>>> import numpy as np
>>> np.set_printoptions(precision=4, suppress=True, linewidth=100)
>>> mat = np.load("layer5.npy")
>>> mat
array([[3.1, 2. , 1. , 0. , 1. , 0. , 0. , 1. ],
       [5. , 0.1, 1. , 0. , 1. , 4. , 0. , 3. ],
       [1. , 2. , 5.1, 2. , 0. , 0. , 2. , 4. ],
       [3. , 1. , 3. , 4.1, 3. , 5. , 0. , 2. ],
       [5. , 1. , 2. , 1. , 4.1, 5. , 5. , 2. ],
       [2. , 1. , 5. , 0. , 3. , 4.1, 3. , 4. ],
       [0. , 5. , 1. , 3. , 5. , 4. , 1.1, 4. ],
       [3. , 2. , 1. , 0. , 1. , 0. , 0. , 1.1]])
>>> q, Rm = np.linalg.qr(mat)
>>> q.shape, Rm.shape
((8, 8), (8, 8))
>>> round(np.trace(q @ q.T), 4)
np.float64(8.0)
>>> round(float(abs(Rm[0, 0])), 4), round(np.linalg.norm(mat[:, 0]), 4)
(9.089, np.float64(9.089))
>>> Z = np.array([[1, -2, 3, 1, 1, -1, 1, 0],
...     [-2, 1, -3, 0, 1, -1, 2, 2],
...     [1, 3, 2, -1, 2, -3, -1, -2],
...     [3, 3, 1, -2, -3, 2, -3, -1],
...     [2, -3, 2, 1, 1, 2, 1, 3],
...     [-1, 3, -1, -1, 3, -3, 2, 1],
...     [3, -3, -2, 0, -3, -1, -1, -3],
...     [-3, -2, 2, -1, -3, 0, 1, -1]])
>>> rng = np.random.default_rng(63901)
>>> feats = (rng.random((18, 8)) < 0.25) @ Z
>>> feats
array([[ 3,  3,  1, -2, -3,  2, -3, -1],
       [ 2,  6,  0, -3,  0, -1, -1,  0],
       [ 0,  0,  0,  0,  0,  0,  0,  0],
       [-1, -5,  4,  0, -2,  2,  2,  2],
       [ 0,  1,  3, -3, -6,  2, -2, -2],
       [ 8, -3,  1, -1, -5,  3, -3, -1],
       [-1, -1,  0,  1,  2, -2,  3,  2],
       [ 3,  3,  1, -2, -3,  2, -3, -1],
       [ 2,  1,  5,  0,  3, -4,  0, -2],
       [ 2,  1,  0, -4, -6, -2, -1, -4],
       [-1, -1,  0,  1,  2, -2,  3,  2],
       [-3, -2,  2, -1, -3,  0,  1, -1],
       [-3,  4,  3, -3,  2, -6,  2, -2],
       [-2, -4, -3, -1, -5, -2,  2, -2],
       [ 7,  3,  1, -3, -4, -2, -5, -6],
       [-2,  2,  6, -2,  3, -7,  3, -2],
       [ 0,  0,  0,  0,  0,  0,  0,  0],
       [-1,  3, -1, -1,  3, -3,  2,  1]])
>>> # rows 0 and 7 are equal
>>> cen = feats - feats.mean(axis=0)
>>> V = np.linalg.svd(cen)[2][:6]
>>> other = cen - cen @ V.T @ V
>>> (cen @ V.T).std(axis=0)
array([4.8336, 3.6232, 2.4519, 2.1548, 1.8184, 0.7551])
>>> np.linalg.norm(other, axis=1).round(6).argmax()
np.int64(6)
>>> np.round(np.cov(cen @ V.T, rowvar=False), 4) + 0
array([[24.7385,  0.    ,  0.    ,  0.    ,  0.    ,  0.    ],
       [ 0.    , 13.8999,  0.    ,  0.    ,  0.    ,  0.    ],
       [ 0.    ,  0.    ,  6.3654,  0.    ,  0.    ,  0.    ],
       [ 0.    ,  0.    ,  0.    ,  4.9164,  0.    ,  0.    ],
       [ 0.    ,  0.    ,  0.    ,  0.    ,  3.5013,  0.    ],
       [ 0.    ,  0.    ,  0.    ,  0.    ,  0.    ,  0.6038]])
>>> cen = feats - feats.mean(axis=0)
>>> left, sigma, VT = np.linalg.svd(cen, full_matrices=False)
>>> sigma ** 2 / (sigma ** 2).sum()
array([0.4575, 0.257 , 0.1177, 0.0909, 0.0647, 0.0112, 0.0009, 0.0001])
>>> np.abs(left[:, 0]).argmax()
np.int64(5)
>>> np.round(cen.mean(axis=0), 4) + 0
array([0., 0., 0., 0., 0., 0., 0., 0.])
>>> feats.mean(axis=0)
array([ 0.7222,  0.6111,  1.2778, -1.3333, -1.2222, -1.1111,  0.    , -0.9444])
>>> np.unravel_index(np.abs(feats).argmax(), feats.shape)
(np.int64(5), np.int64(0))
>>> np.abs(feats).max()
np.int64(8)
>>> feats.shape
(18, 8)
>>> G = feats.T @ feats
>>> np.linalg.svd(feats, compute_uv=False) ** 2
array([444.2727, 298.7016, 149.1494,  87.8987,  59.6095,  21.2841,   1.0266,   0.0574])
>>> (feats @ feats.T).shape
(18, 18)
>>> np.allclose(G, G.T)
True
>>> cen = (feats - feats.mean(axis=0)) / feats.std(axis=0)
>>> np.argwhere(np.abs(cen) > 2)
array([[ 5,  0],
       [14,  0],
       [14,  6],
       [14,  7],
       [15,  2],
       [15,  5]])
>>> cen.std(axis=0)
array([1., 1., 1., 1., 1., 1., 1., 1.])
>>> coef = np.linalg.lstsq(np.delete(cen, 0, axis=1), cen[:, 0])[0]
>>> np.round(1 - np.var(cen[:, 0] - np.delete(cen, 0, axis=1) @ coef), 4)
np.float64(0.9856)
>>> coef
array([-1.0892,  0.016 , -0.2766, -0.6792, -2.6991, -3.4524,  2.3478])
>>> np.abs(coef).argmax()
np.int64(5)
>>> X = np.loadtxt("block7.csv", delimiter=",")
>>> X
array([[ 28.,  -2.,  -1.,   9.,   2.,   5., -10., -14.,   8.],
       [ -2.,  21., -14.,  -6.,   3.,  -6., -19.,   1., -11.],
       [ -1., -14.,  15.,   9.,   5.,   5.,  12.,   6.,   4.],
       [  9.,  -6.,   9.,  11.,   7.,   7.,   2.,   0.,   0.],
       [  2.,   3.,   5.,   7.,  23.,  -1.,  -4.,  14.,  -4.],
       [  5.,  -6.,   5.,   7.,  -1.,  19.,  14.,  -4., -12.],
       [-10., -19.,  12.,   2.,  -4.,  14.,  31.,   3.,  -3.],
       [-14.,   1.,   6.,   0.,  14.,  -4.,   3.,  19.,  -5.],
       [  8., -11.,   4.,   0.,  -4., -12.,  -3.,  -5.,  24.]])
>>> # equal to its transpose
>>> w, V = np.linalg.eigh(X)
>>> (w > 1e-8).sum(), (w < -1e-8).sum()
(np.int64(6), np.int64(0))
>>> np.round(V.T @ X @ V, 4) + 0
array([[ 0.    ,  0.    ,  0.    ,  0.    ,  0.    ,  0.    ,  0.    ,  0.    ,  0.    ],
       [ 0.    ,  0.    ,  0.    ,  0.    ,  0.    ,  0.    ,  0.    ,  0.    ,  0.    ],
       [ 0.    ,  0.    ,  0.    ,  0.    ,  0.    ,  0.    ,  0.    ,  0.    ,  0.    ],
       [ 0.    ,  0.    ,  0.    ,  1.376 ,  0.    ,  0.    ,  0.    ,  0.    ,  0.    ],
       [ 0.    ,  0.    ,  0.    ,  0.    ,  6.1615,  0.    ,  0.    ,  0.    ,  0.    ],
       [ 0.    ,  0.    ,  0.    ,  0.    ,  0.    , 34.8716,  0.    ,  0.    ,  0.    ],
       [ 0.    ,  0.    ,  0.    ,  0.    ,  0.    ,  0.    , 36.9538,  0.    ,  0.    ],
       [ 0.    ,  0.    ,  0.    ,  0.    ,  0.    ,  0.    ,  0.    , 49.1064,  0.    ],
       [ 0.    ,  0.    ,  0.    ,  0.    ,  0.    ,  0.    ,  0.    ,  0.    , 62.5308]])
>>> np.round(V @ np.diag(w) @ V.T, 4) + 0
array([[ 28.,  -2.,  -1.,   9.,   2.,   5., -10., -14.,   8.],
       [ -2.,  21., -14.,  -6.,   3.,  -6., -19.,   1., -11.],
       [ -1., -14.,  15.,   9.,   5.,   5.,  12.,   6.,   4.],
       [  9.,  -6.,   9.,  11.,   7.,   7.,   2.,   0.,   0.],
       [  2.,   3.,   5.,   7.,  23.,  -1.,  -4.,  14.,  -4.],
       [  5.,  -6.,   5.,   7.,  -1.,  19.,  14.,  -4., -12.],
       [-10., -19.,  12.,   2.,  -4.,  14.,  31.,   3.,  -3.],
       [-14.,   1.,   6.,   0.,  14.,  -4.,   3.,  19.,  -5.],
       [  8., -11.,   4.,   0.,  -4., -12.,  -3.,  -5.,  24.]])
>>> np.round(V.T @ V, 4) + 0
array([[1., 0., 0., 0., 0., 0., 0., 0., 0.],
       [0., 1., 0., 0., 0., 0., 0., 0., 0.],
       [0., 0., 1., 0., 0., 0., 0., 0., 0.],
       [0., 0., 0., 1., 0., 0., 0., 0., 0.],
       [0., 0., 0., 0., 1., 0., 0., 0., 0.],
       [0., 0., 0., 0., 0., 1., 0., 0., 0.],
       [0., 0., 0., 0., 0., 0., 1., 0., 0.],
       [0., 0., 0., 0., 0., 0., 0., 1., 0.],
       [0., 0., 0., 0., 0., 0., 0., 0., 1.]])
>>> np.abs(V[:, -1])
array([0.1202, 0.4967, 0.3943, 0.1761, 0.0025, 0.3334, 0.6571, 0.0966, 0.0095])
>>> r0, v = X[4], X[5]
>>> r0 @ v
np.float64(-40.0)
>>> pr = (r0 @ v) / (r0 @ r0) * r0
>>> np.round(np.linalg.norm(r0 + v) ** 2 + np.linalg.norm(r0 - v) ** 2, 4)
np.float64(3396.0)
>>> w, V = np.linalg.eigh(X)
>>> x0 = np.array([0, 0, -3, 1, -1, 0, 0, -3, 0])
>>> np.round(np.linalg.eigvalsh(X[1:, 1:]), 4) + 0
array([ 0.    ,  0.    ,  0.7629,  4.8301, 18.1557, 35.5147, 41.5359, 62.2008])
>>> x0 @ X @ x0 / (x0 @ x0), round(w[0], 4), np.round(w[-1], 4)
(np.float64(24.7), np.float64(-0.0), np.float64(62.5308))
>>> x0 @ X @ x0
np.float64(494.0)
>>> left, sigma, VT = np.linalg.svd(X)
>>> np.argmax(sigma[:-1] / (sigma[1:] + 1e-6)) + 1
np.int64(6)
>>> sigma.round(4) + 0
array([62.5308, 49.1064, 36.9538, 34.8716,  6.1615,  1.376 ,  0.    ,  0.    ,  0.    ])
>>> other = left[:, :6] @ np.diag(sigma[:6]) @ VT[:6]
>>> other.round(4) + 0
array([[ 28.,  -2.,  -1.,   9.,   2.,   5., -10., -14.,   8.],
       [ -2.,  21., -14.,  -6.,   3.,  -6., -19.,   1., -11.],
       [ -1., -14.,  15.,   9.,   5.,   5.,  12.,   6.,   4.],
       [  9.,  -6.,   9.,  11.,   7.,   7.,   2.,   0.,   0.],
       [  2.,   3.,   5.,   7.,  23.,  -1.,  -4.,  14.,  -4.],
       [  5.,  -6.,   5.,   7.,  -1.,  19.,  14.,  -4., -12.],
       [-10., -19.,  12.,   2.,  -4.,  14.,  31.,   3.,  -3.],
       [-14.,   1.,   6.,   0.,  14.,  -4.,   3.,  19.,  -5.],
       [  8., -11.,   4.,   0.,  -4., -12.,  -3.,  -5.,  24.]])
>>> round(np.linalg.norm(X - other, 2), 4), round(float(sigma[6]), 4)
(np.float64(0.0), 0.0)
>>> def softmax(z):
...     e = np.exp(z - z.max(axis=-1, keepdims=True))
...     return e / e.sum(axis=-1, keepdims=True)
... 
>>> softmax(X).sum(axis=1)
array([1., 1., 1., 1., 1., 1., 1., 1., 1.])
>>> np.round(softmax(X[6] + 5), 4) + 0
array([0., 0., 0., 0., 0., 0., 1., 0., 0.])
>>> np.round(softmax(X[6]), 4) + 0
array([0., 0., 0., 0., 0., 0., 1., 0., 0.])
>>> scores = X @ X.T / np.sqrt(9)
>>> softmax(scores).round(6).argmax(axis=1)
array([0, 1, 6, 3, 4, 6, 6, 7, 8])
